$ python -q
>>> import numpy as np
>>> np.set_printoptions(precision=2, suppress=True, linewidth=140, sign=" ")
>>> def rnd(a):
...     return np.round(a, 2) + 0
... 
>>> J = np.array([[0.3, -0.7, -0.1, 1.1, 1.0],
...     [0.6, -1.3, -2.0, 2.1, 0.8],
...     [2.4, 0.1, -0.3, 0.2, -0.2],
...     [-0.9, 0.3, 0.9, -0.5, -0.6],
...     [0.2, -1.0, -0.5, -0.1, -1.1],
...     [-0.8, -0.2, -0.5, -0.7, 1.4],
...     [-0.9, -0.9, 0.7, 1.2, 0.7],
...     [-0.2, -0.1, 0.9, 0.6, -0.8],
...     [-0.4, 0.2, -0.3, -0.2, 1.4]])
>>> J[:, 0] *= 5
>>> J
array([[ 1.5, -0.7, -0.1,  1.1,  1. ],
       [ 3. , -1.3, -2. ,  2.1,  0.8],
       [12. ,  0.1, -0.3,  0.2, -0.2],
       [-4.5,  0.3,  0.9, -0.5, -0.6],
       [ 1. , -1. , -0.5, -0.1, -1.1],
       [-4. , -0.2, -0.5, -0.7,  1.4],
       [-4.5, -0.9,  0.7,  1.2,  0.7],
       [-1. , -0.1,  0.9,  0.6, -0.8],
       [-2. ,  0.2, -0.3, -0.2,  1.4]])
>>> Q, R = np.linalg.qr(J)
>>> rnd(Q.T @ Q)
array([[ 1.,  0.,  0.,  0.,  0.],
       [ 0.,  1.,  0.,  0.,  0.],
       [ 0.,  0.,  1.,  0.,  0.],
       [ 0.,  0.,  0.,  1.,  0.],
       [ 0.,  0.,  0.,  0.,  1.]])
>>> rnd(abs(R[0, 0])), rnd(np.linalg.norm(J[:, 0]))
(np.float64(14.76), np.float64(14.76))
>>> np.trace(Q @ Q.T)
np.float64(5.0)
>>> np.allclose(R.T @ R, J.T @ J)
True
>>> P = J @ np.linalg.solve(J.T @ J, J.T)
>>> rnd(np.diag(P))
array([ 0.38,  0.91,  0.82,  0.18,  0.88,  0.58,  0.66,  0.31,  0.29])
>>> rnd(np.trace(P))
np.float64(5.0)
>>> np.linalg.matrix_rank(np.eye(9) - P)
np.int64(4)
